In [1]: import numpy as np

In [2]: np.set_printoptions(precision=1, suppress=True, linewidth=100)

In [3]: O, _ = np.linalg.qr(np.array([[0.4, -0.2, -0.3, -0.1, -0.4],
   ...:     [-0.5, 0.1, -1.7, -0.5, 0.0],
   ...:     [0.1, 0.1, -0.3, -1.2, -0.4],
   ...:     [0.2, 1.2, 2.4, 0.6, 0.3],
   ...:     [0.2, 0.9, -0.9, -1.1, -0.1]]))

In [4]: vecs, _ = np.linalg.qr(np.array([[-2.0, 1.0, 0.3, -0.3],
   ...:     [-0.7, -1.6, 0.4, 0.5],
   ...:     [1.1, 0.0, 0.8, -1.0],
   ...:     [-0.1, -0.9, -0.8, 2.4]]))

In [5]: sig = 20 * 0.2 ** np.arange(4)

In [6]: m1 = O[:, :4] * sig @ vecs[:4]

In [7]: m1
Out[7]: 
array([[  9. ,  -5. ,   2.1,  -4.4],
       [-11.7,   5.8,  -2.3,   5.1],
       [  2.3,  -0.8,   0.7,  -1.2],
       [  5.8,   0.5,   2.3,  -1.3],
       [  5.1,  -0.3,   2.6,  -2. ]])

In [8]: x0 = np.array([2, 2, 2, -2])

In [9]: rhs = m1 @ x0

In [10]: np.round(np.linalg.pinv(m1) @ m1, 1) + 0
Out[10]: 
array([[1., 0., 0., 0.],
       [0., 1., 0., 0.],
       [0., 0., 1., 0.],
       [0., 0., 0., 1.]])

In [11]: np.linalg.lstsq(m1, rhs)[0]
Out[11]: array([ 2.,  2.,  2., -2.])

In [12]: rng = np.random.default_rng(1196)

In [13]: rhs = rhs + 0.3 * rng.normal(size=5)

In [14]: rhs
Out[14]: array([ 20.5, -26.4,   6.7,  19.7,  18.6])

In [15]: c, *_ = np.linalg.lstsq(m1, rhs)

In [16]: print(c)
[ 2.1  2.2  1.5 -2.2]

In [17]: np.round(m1.T @ (rhs - m1 @ c), 1) + 0
Out[17]: array([0., 0., 0., 0.])

In [18]: print(np.round(np.linalg.norm(rhs - m1 @ c), 1))
0.1

In [19]: X = np.array([[-5.0, -14.0, 0.0, 14.0],
    ...:     [-4.0, -11.0, -7.0, 17.0],
    ...:     [-4.0, -14.0, -1.0, 14.0],
    ...:     [-4.0, -20.0, -7.0, 26.0]])

In [20]: X
Out[20]: 
array([[ -5., -14.,   0.,  14.],
       [ -4., -11.,  -7.,  17.],
       [ -4., -14.,  -1.,  14.],
       [ -4., -20.,  -7.,  26.]])

In [21]: np.trace(X)
Out[21]: np.float64(9.0)

In [22]: np.allclose(X @ X.T, X.T @ X)
Out[22]: False

In [23]: np.allclose(X, X.T)
Out[23]: False

In [24]: X.inv()
AttributeError: 'numpy.ndarray' object has no attribute 'inv'


In [25]: r0 = np.array([2, -3, -2, -2])

In [26]: out = X + np.outer(r0, np.eye(4)[2])

In [27]: print(np.round(np.linalg.det(out) / np.linalg.det(X), 1), round(1 + np.linalg.solve(X, r0)[2], 1))
4.9 4.9

In [28]: np.linalg.matrix_rank(out - X)
Out[28]: np.int64(1)

In [29]: round(float(np.linalg.det(X.T)), 1)
Out[29]: 270.0

In [30]: round(float(np.linalg.det(2 * X)), 1), round(np.linalg.det(X), 1)
Out[30]: (4320.0, np.float64(270.0))

In [31]: np.einsum("ii->", X)
Out[31]: np.float64(9.0)
